$ ipython --no-banner

In [1]: import numpy as np

In [2]: np.set_printoptions(suppress=True, linewidth=140)

In [3]: mat = np.load("data.npy")

In [4]: mat
Out[4]: 
array([[ 1,  1, -1,  2, -3,  3],
       [ 3,  1,  1, -1,  2, -3],
       [-3,  3,  1,  1, -1,  2],
       [ 2, -3,  3,  1,  1, -1],
       [-1,  2, -3,  3,  1,  1],
       [ 1, -1,  2, -3,  3,  1]])

In [5]: vec = np.array([0, 2, -2, 2, -1, 2])

In [6]: rhs = mat @ vec

In [7]: rhs
Out[7]: array([ 17, -10,  11, -13,  17, -13])

In [8]: np.round(np.linalg.solve(mat, rhs), 1) + 0
Out[8]: array([ 0.,  2., -2.,  2., -1.,  2.])

In [9]: np.round(np.linalg.solve(mat, mat[:, 0]), 1) + 0
Out[9]: array([1., 0., 0., 0., 0., 0.])

In [10]: np.round(np.linalg.solve(mat.T, mat[1]), 1) + 0
Out[10]: array([0., 1., 0., 0., 0., 0.])

In [11]: np.round(np.sort(np.abs(np.fft.fft(mat[0]))), 1), np.round(np.sort(np.linalg.svd(mat, compute_uv=False)), 1)
Out[11]: (array([3. , 3. , 3. , 4.6, 4.6, 9. ]), array([3. , 3. , 3. , 4.6, 4.6, 9. ]))

In [12]: (mat @ mat)[0]
Out[12]: array([ 17, -16,  20, -16,   8,  -4])

In [13]: mat @ (-1.0) ** np.arange(6)
Out[13]: array([-9.,  9., -9.,  9., -9.,  9.])

In [14]: O, V = np.linalg.qr(mat[:, :5])[0], np.linalg.qr(mat[:, 5:])[0]

In [15]: sigma = np.linalg.svd(O.T @ V, compute_uv=False)

In [16]: np.round(np.linalg.norm(O @ O.T - V @ V.T, 2), 1)
Out[16]: np.float64(1.0)

In [17]: (sigma > 0.9).sum()
Out[17]: np.int64(0)

In [18]: A = np.load("block17.npy")

In [19]: A.round(1) + 0
Out[19]: 
array([[-0.2,  0.4,  0.2,  0. ,  0.4, -0.8],
       [ 0.6, -0.5,  0.2,  0.5,  0.1, -0.3],
       [-0.2,  0. , -0.2,  0.3,  0.8,  0.3],
       [-0.3, -0.7,  0. , -0.6,  0.3, -0.1],
       [-0.6, -0.2,  0.7,  0.4, -0.2,  0.1],
       [ 0.4,  0.2,  0.7, -0.4,  0.3,  0.3]])

In [20]: # columns are unit length and at right angles

In [21]: vec = np.array([3, 5, 2, 0, 1, 5])

In [22]: 6 - np.linalg.matrix_rank(A - np.eye(6), tol=1e-8)
Out[22]: np.int64(1)

In [23]: np.round(np.abs(np.linalg.eigvals(A)), 1)
Out[23]: array([1., 1., 1., 1., 1., 1.])

In [24]: np.round(np.linalg.norm(vec), 1), round(float(np.linalg.norm(A @ vec)), 1)
Out[24]: (np.float64(8.0), 8.0)

In [25]: rng = np.random.default_rng(481)

In [26]: lab = rng.permutation(6)

In [27]: B = A[:, lab] * rng.choice([-1, 1], 6)

In [28]: B.round(1) + 0
Out[28]: 
array([[-0.4, -0.2, -0.4,  0.2,  0. ,  0.8],
       [-0.1, -0.2,  0.5, -0.6, -0.5,  0.3],
       [-0.8,  0.2,  0. ,  0.2, -0.3, -0.3],
       [-0.3,  0. ,  0.7,  0.3,  0.6,  0.1],
       [ 0.2, -0.7,  0.2,  0.6, -0.4, -0.1],
       [-0.3, -0.7, -0.2, -0.4,  0.4, -0.3]])

In [29]: left, _, vt = np.linalg.svd(A.T @ B)

In [30]: np.round(np.linalg.lstsq(A, B)[0], 1) + 0
Out[30]: 
array([[ 0.,  0.,  0., -1.,  0.,  0.],
       [ 0.,  0., -1.,  0.,  0.,  0.],
       [ 0., -1.,  0.,  0.,  0.,  0.],
       [ 0.,  0.,  0.,  0., -1.,  0.],
       [-1.,  0.,  0.,  0.,  0.,  0.],
       [ 0.,  0.,  0.,  0.,  0., -1.]])

In [31]: lab
Out[31]: array([4, 2, 1, 0, 3, 5])

In [32]: np.round(left @ vt, 1) + 0
Out[32]: 
array([[ 0.,  0.,  0., -1.,  0.,  0.],
       [ 0.,  0., -1.,  0.,  0.,  0.],
       [ 0., -1.,  0.,  0.,  0.,  0.],
       [ 0.,  0.,  0.,  0., -1.,  0.],
       [-1.,  0.,  0.,  0.,  0.,  0.],
       [ 0.,  0.,  0.,  0.,  0., -1.]])

In [33]: O, r_ = np.linalg.qr(mat)

In [34]: O.shape, r_.shape
Out[34]: ((6, 6), (6, 6))

In [35]: abs(r_[0, 0]), round(np.linalg.norm(mat[:, 0]), 1)
Out[35]: (np.float64(5.0), np.float64(5.0))

In [36]: np.allclose(r_.T @ r_, mat.T @ mat)
Out[36]: True

In [37]: r0 = np.array([2, 3, 2])

In [38]: np.round(np.correlate(A[1], A[5], "full"), 1) + 0
Out[38]: array([ 0.2,  0. , -0.3,  0.8, -0.1,  0. ,  0. ,  0.4,  0. ,  0. , -0.1])

In [39]: np.round(np.convolve(A[1], r0), 1)
Out[39]: array([ 1.2,  0.9,  0.1,  0.5,  2. ,  0.6, -0.8, -0.6])

In [40]: m1 = np.load("mat.npy")

In [41]: m1
Out[41]: 
array([[ 1,  1,  0,  0,  0,  0],
       [-2,  1,  0,  0,  0,  0],
       [ 0,  2,  0,  0,  0,  0],
       [ 0,  0,  1,  1,  0,  0],
       [ 0,  0, -2,  1,  0,  0],
       [ 0,  0,  0,  2,  0,  0],
       [ 0,  0,  0,  0,  1,  1],
       [ 0,  0,  0,  0, -2,  1],
       [ 0,  0,  0,  0,  0,  2]])

In [42]: B = np.c_[m1[:, :2] @ np.array([[-3, 3], [1, -2]]), np.array([2, 0, 0, 2, 0, 1, 0, 3, 1])]

In [43]: B
Out[43]: 
array([[-2,  1,  2],
       [ 7, -8,  0],
       [ 2, -4,  0],
       [ 0,  0,  2],
       [ 0,  0,  0],
       [ 0,  0,  1],
       [ 0,  0,  0],
       [ 0,  0,  3],
       [ 0,  0,  1]])

In [44]: np.round(np.linalg.norm(B - m1 @ np.linalg.lstsq(m1, B)[0], axis=0), 1) + 0
Out[44]: array([0. , 0. , 1.8])

In [45]: np.round(np.linalg.lstsq(m1, B[:, 0])[0], 1) + 0
Out[45]: array([-3.,  1.,  0.,  0.,  0.,  0.])

In [46]: np.linalg.matrix_rank(np.c_[m1, B])
Out[46]: np.int64(7)

In [47]: vec = np.array([0, 1, 3, 1, 0, 3])

In [48]: rhs = m1 @ vec

In [49]: rhs
Out[49]: array([ 1,  1,  2,  4, -5,  2,  3,  3,  6])

In [50]: np.round(np.linalg.pinv(m1) @ m1, 1) + 0
Out[50]: 
array([[1., 0., 0., 0., 0., 0.],
       [0., 1., 0., 0., 0., 0.],
       [0., 0., 1., 0., 0., 0.],
       [0., 0., 0., 1., 0., 0.],
       [0., 0., 0., 0., 1., 0.],
       [0., 0., 0., 0., 0., 1.]])

In [51]: np.round(np.linalg.solve(m1.T @ m1, m1.T @ rhs), 1)
Out[51]: array([0., 1., 3., 1., 0., 3.])

In [52]: try:
    ...:     np.linalg.solve(m1, rhs)
    ...: except np.linalg.LinAlgError as e:
    ...:     print("failed:", e)
    ...: 
failed: Last 2 dimensions of the array must be square

In [53]: rhs = rhs + 0.3 * rng.normal(size=9)

In [54]: rhs.round(1)
Out[54]: array([ 0.8,  0.8,  1.9,  4. , -5.4,  2.1,  3.3,  2.8,  6.9])

In [55]: beta, *_ = np.linalg.lstsq(m1, rhs)

In [56]: beta.round(1) + 0
Out[56]: array([0. , 0.9, 3.2, 1. , 0.2, 3.4])

In [57]: np.round(m1.T @ (rhs - m1 @ beta), 1) + 0
Out[57]: array([0., 0., 0., 0., 0., 0.])

In [58]: round(np.linalg.norm(rhs - m1 @ beta), 1)
Out[58]: np.float64(0.4)

In [59]: B = m1 / np.sqrt((m1 ** 2).mean(axis=1, keepdims=True))

In [60]: np.round(np.linalg.norm(B, axis=1), 1)
Out[60]: array([2.4, 2.4, 2.4, 2.4, 2.4, 2.4, 2.4, 2.4, 2.4])

In [61]: np.linalg.matrix_rank(m1 - m1.mean(axis=1, keepdims=True))
Out[61]: np.int64(5)

In [62]: B = m1[0, 0] * m1[1:] - np.outer(m1[1:, 0], m1[0])

In [63]: B
Out[63]: 
array([[ 0,  3,  0,  0,  0,  0],
       [ 0,  2,  0,  0,  0,  0],
       [ 0,  0,  1,  1,  0,  0],
       [ 0,  0, -2,  1,  0,  0],
       [ 0,  0,  0,  2,  0,  0],
       [ 0,  0,  0,  0,  1,  1],
       [ 0,  0,  0,  0, -2,  1],
       [ 0,  0,  0,  0,  0,  2]])

In [64]: np.flatnonzero(~B.round(6).any(axis=1))
Out[64]: array([], dtype=int64)

In [65]: J = np.load("a.npy")

In [66]: J
Out[66]: 
array([[ 3,  4,  5,  6,  7,  8,  9, 10, 11, 12, 13, 14],
       [15, 16, 17, 18, 19, 20, 21, 22, 23, 24, 25, 26],
       [27, 28, 29, 30, 31, 32, 33, 34, 35, 36, 37, 38],
       [39, 40, 41, 42, 43, 44, 45, 46, 47, 48, 49, 50],
       [51, 52, 53, 54, 55, 56, 57, 58, 59, 60, 61, 62],
       [63, 64, 65, 66, 67, 68, 69, 70, 71, 72, 73, 74],
       [75, 76, 77, 78, 79, 80, 81, 82, 83, 84, 85, 86],
       [87, 88, 89, 90, 91, 92, 93, 94, 95, 96, 97, 98]])

In [67]: r0 = np.array([1, -1])

In [68]: np.polyval(r0, J[0])
Out[68]: array([ 2,  3,  4,  5,  6,  7,  8,  9, 10, 11, 12, 13])

In [69]: np.array([np.convolve(row, r0, "same") for row in J])
Out[69]: 
array([[ 3,  1,  1,  1,  1,  1,  1,  1,  1,  1,  1,  1],
       [15,  1,  1,  1,  1,  1,  1,  1,  1,  1,  1,  1],
       [27,  1,  1,  1,  1,  1,  1,  1,  1,  1,  1,  1],
       [39,  1,  1,  1,  1,  1,  1,  1,  1,  1,  1,  1],
       [51,  1,  1,  1,  1,  1,  1,  1,  1,  1,  1,  1],
       [63,  1,  1,  1,  1,  1,  1,  1,  1,  1,  1,  1],
       [75,  1,  1,  1,  1,  1,  1,  1,  1,  1,  1,  1],
       [87,  1,  1,  1,  1,  1,  1,  1,  1,  1,  1,  1]])

In [70]: np.cross(J[0, :3], J[3, :3])
Out[70]: array([-36,  72, -36])

In [71]: np.convolve(J[0], r0)
Out[71]: array([  3,   1,   1,   1,   1,   1,   1,   1,   1,   1,   1,   1, -14])

In [72]: W0 = np.load("dump.npy")

In [73]: W0
Out[73]: 
array([[ 8.7,  5.7,  1.8,  5.6,  6.4,  0. ,  4.6,  4.5,  8.1, 10.2],
       [ 8.4,  6.5,  3.3,  5. ,  4.9, -0.9,  5.8,  6.3,  9. ,  8.5],
       [10.3,  6.3,  2.9,  6.4,  5.9,  1.4,  6.8,  6.3,  9.7,  8.6],
       [10.7,  7.2,  2.8,  5.7,  4.2,  0.6,  5.4,  7.7,  8.9,  9.8],
       [ 9. ,  7.2,  4.3,  9. ,  4.9,  0.6,  5. ,  5.4, 10.2,  9.4],
       [ 8.3,  5.9,  4.2,  6.3,  5.6,  0.1,  4.9,  4.8,  7.5,  7.8],
       [10.7,  4.8,  1.7,  6.9,  5.6,  2.9,  5.2,  5.7,  8.6,  7.9],
       [ 7.3,  7.3,  5.1,  6.3,  7.3,  0.4,  5.2,  6.7, 10.1,  8.7],
       [ 9.5,  5.1,  3.2,  5.3,  4.6, -0.6,  5. ,  7.3,  8.6, 10.9],
       [ 9.6,  7.3,  3.1,  3.4,  5.6,  0.1,  5.1,  4.6, 10. ,  9. ]])

In [74]: np.argsort(-np.linalg.norm(W0, axis=0).round(6), kind="stable")[:3]
Out[74]: array([0, 9, 8])

In [75]: lab = rng.permutation(10)

In [76]: B = W0[:, lab] * rng.choice([-1, 1], 10)

In [77]: B
Out[77]: 
array([[ -4.5,   8.7,   8.1,   6.4,   1.8,   4.6,  -0. ,   5.6, -10.2,  -5.7],
       [ -6.3,   8.4,   9. ,   4.9,   3.3,   5.8,   0.9,   5. ,  -8.5,  -6.5],
       [ -6.3,  10.3,   9.7,   5.9,   2.9,   6.8,  -1.4,   6.4,  -8.6,  -6.3],
       [ -7.7,  10.7,   8.9,   4.2,   2.8,   5.4,  -0.6,   5.7,  -9.8,  -7.2],
       [ -5.4,   9. ,  10.2,   4.9,   4.3,   5. ,  -0.6,   9. ,  -9.4,  -7.2],
       [ -4.8,   8.3,   7.5,   5.6,   4.2,   4.9,  -0.1,   6.3,  -7.8,  -5.9],
       [ -5.7,  10.7,   8.6,   5.6,   1.7,   5.2,  -2.9,   6.9,  -7.9,  -4.8],
       [ -6.7,   7.3,  10.1,   7.3,   5.1,   5.2,  -0.4,   6.3,  -8.7,  -7.3],
       [ -7.3,   9.5,   8.6,   4.6,   3.2,   5. ,   0.6,   5.3, -10.9,  -5.1],
       [ -4.6,   9.6,  10. ,   5.6,   3.1,   5.1,  -0.1,   3.4,  -9. ,  -7.3]])

In [78]: left, _, vt = np.linalg.svd(W0.T @ B)

In [79]: lab
Out[79]: array([7, 0, 8, 4, 2, 6, 5, 3, 9, 1])

In [80]: vec = np.array([0, 1, 0, 1, 1, 2, 1, 1, 0, 1])

In [81]: rhs = W0 @ vec

In [82]: beta, lr = np.zeros(10), 1 / np.linalg.norm(W0, 2) ** 2

In [83]: for i in range(5):
    ...:     beta -= lr * W0.T @ (W0 @ beta - rhs)
    ...:     if i % 1 == 0: print(i, round(np.linalg.norm(W0 @ beta - rhs), 1))
    ...: 
0 6.5
1 6.4
2 6.4
3 6.4
4 6.4

In [84]: beta.round(1)
Out[84]: array([0.8, 0.6, 0.3, 0.6, 0.5, 0.1, 0.5, 0.5, 0.8, 0.8])

In [85]: round(np.linalg.cond(W0), 1)
Out[85]: np.float64(168.4)

In [86]: M = np.load("case17.npy")

In [87]: M
Out[87]: 
array([[-0.6, -0.2, -0.2,  0.8,  0.4,  0.9, -0.7, -0.1, -0.1, -2. ,  0.4],
       [-0.1,  0.9, -2.4, -0.4,  0. , -0.6, -1.2, -1.7,  0.6,  1.8,  0.6],
       [ 1. ,  0.4,  1.3,  1.3, -0.3,  0.4, -1. , -1. , -0.2,  0. , -0.1],
       [-1.1,  1. , -0.1,  0.7,  0.6,  0.3, -0.1,  0.9, -0.9, -1.8, -0.3],
       [ 0.8,  1.3, -1.4,  0.2,  0.7,  0.9,  1.8,  1.2, -1. , -0.7,  0.7]])

In [88]: r0, v = M[0], M[4]

In [89]: round(r0 @ v, 1)
Out[89]: np.float64(1.2)

In [90]: np.round(r0 @ r0, 1)
Out[90]: np.float64(6.7)

In [91]: p = (r0 @ v) / (r0 @ r0) * r0

In [92]: p.round(1) + 0
Out[92]: array([-0.1,  0. ,  0. ,  0.1,  0.1,  0.2, -0.1,  0. ,  0. , -0.4,  0.1])

In [93]: np.round(np.linalg.norm(r0 + v) ** 2 + np.linalg.norm(r0 - v) ** 2, 1)
Out[93]: np.float64(38.0)

In [94]: X = np.loadtxt("layer9.csv", delimiter=",")

In [95]: X
Out[95]: 
array([[ 0.,  3.,  2.,  9.,  5.,  0.,  1.,  0.,  0.],
       [ 0.,  0.,  2.,  7., 13.,  0.,  0.,  5.,  0.],
       [ 0.,  0.,  2.,  4.,  7.,  1.,  0.,  8.,  2.],
       [ 3.,  5.,  2.,  6.,  6.,  0.,  3.,  0.,  0.],
       [ 3.,  0.,  2.,  1.,  7.,  0.,  0.,  0.,  3.],
       [ 3.,  2.,  2.,  3.,  1.,  3.,  0.,  3.,  3.],
       [ 0.,  0.,  2.,  6., 16.,  0.,  0.,  3.,  0.],
       [ 0.,  0.,  2.,  8.,  9.,  0.,  0.,  2.,  0.],
       [ 0.,  0.,  2., 15., 10.,  0.,  0.,  0.,  0.],
       [ 0.,  1.,  2.,  7.,  4.,  0.,  0.,  2.,  0.],
       [ 3.,  2.,  2.,  3.,  8.,  0.,  0.,  0.,  0.],
       [ 3.,  0.,  2.,  0.,  6.,  0.,  0.,  2.,  6.],
       [ 0.,  0.,  2.,  9.,  6.,  0.,  0.,  4.,  0.],
       [ 0.,  0.,  2.,  7., 12.,  0.,  0.,  0.,  0.],
       [ 0.,  0.,  2.,  2., 12.,  0.,  0.,  0.,  1.],
       [ 3.,  0.,  2.,  0., 10.,  0.,  0.,  0.,  3.],
       [ 0.,  2.,  2., 13.,  8.,  0.,  0.,  0.,  0.],
       [ 0.,  0.,  2.,  6.,  8.,  0.,  0.,  5.,  0.],
       [ 0.,  0.,  2.,  7., 13.,  0.,  0.,  5.,  0.],
       [ 0.,  0.,  2., 15., 10.,  0.,  0.,  0.,  0.],
       [ 3.,  8.,  2.,  9.,  4.,  0.,  6.,  0.,  0.],
       [ 3.,  0.,  2.,  0.,  3.,  1.,  0.,  4.,  6.],
       [ 0.,  0.,  2.,  1.,  9.,  0.,  0.,  9.,  5.],
       [ 3.,  0.,  2.,  0.,  7.,  0.,  0.,  6., 12.],
       [ 0.,  2.,  2.,  8.,  8.,  0.,  0.,  0.,  0.],
       [ 3.,  0.,  2.,  0., 10.,  0.,  0.,  0.,  3.],
       [ 0.,  0.,  2., 11.,  7.,  0.,  0.,  1.,  0.],
       [ 0.,  0.,  2.,  3., 10.,  0.,  0.,  6.,  2.],
       [ 0.,  0.,  2.,  6.,  8.,  0.,  0.,  5.,  0.],
       [ 0.,  0.,  2.,  6.,  8.,  0.,  0.,  5.,  0.]])

In [96]: vec = np.array([1, 3, 3, 2, 2, 3, 0, 2, 2])

In [97]: rhs = X @ vec

In [98]: rhs
Out[98]: 
array([43., 56., 51., 48., 31., 44., 56., 44., 56., 35., 37., 37., 44., 44., 36., 35., 54., 44., 56., 56., 59., 38., 54., 59., 44., 35.,
       44., 48., 44., 44.])

In [99]: np.round(np.linalg.pinv(X) @ X, 1) + 0
Out[99]: 
array([[1., 0., 0., 0., 0., 0., 0., 0., 0.],
       [0., 1., 0., 0., 0., 0., 0., 0., 0.],
       [0., 0., 1., 0., 0., 0., 0., 0., 0.],
       [0., 0., 0., 1., 0., 0., 0., 0., 0.],
       [0., 0., 0., 0., 1., 0., 0., 0., 0.],
       [0., 0., 0., 0., 0., 1., 0., 0., 0.],
       [0., 0., 0., 0., 0., 0., 1., 0., 0.],
       [0., 0., 0., 0., 0., 0., 0., 1., 0.],
       [0., 0., 0., 0., 0., 0., 0., 0., 1.]])

In [100]: np.round(np.linalg.lstsq(X, rhs)[0], 1) + 0
Out[100]: array([1., 3., 3., 2., 2., 3., 0., 2., 2.])

In [101]: try:
     ...:     np.linalg.solve(X, rhs)
     ...: except np.linalg.LinAlgError as e:
     ...:     print(repr(e))
     ...: 
LinAlgError('Last 2 dimensions of the array must be square')

In [102]: rhs = rhs + 0.1 * rng.normal(size=30)

In [103]: rhs.round(1)
Out[103]: 
array([42.9, 55.9, 50.9, 48.1, 30.9, 44. , 56. , 44.1, 56. , 34.9, 36.9, 37.2, 44. , 44. , 36. , 35. , 54. , 44.2, 56. , 56.1, 58.9, 38.1,
       53.8, 59.1, 44. , 35. , 43.9, 48. , 43.9, 44.1])

In [104]: beta, *_ = np.linalg.lstsq(X, rhs)

In [105]: beta.round(1) + 0
Out[105]: array([1., 3., 3., 2., 2., 3., 0., 2., 2.])

In [106]: np.round(X.T @ (rhs - X @ beta), 1) + 0
Out[106]: array([0., 0., 0., 0., 0., 0., 0., 0., 0.])

In [107]: round(float(np.linalg.norm(rhs - X @ beta)), 1)
Out[107]: 0.5
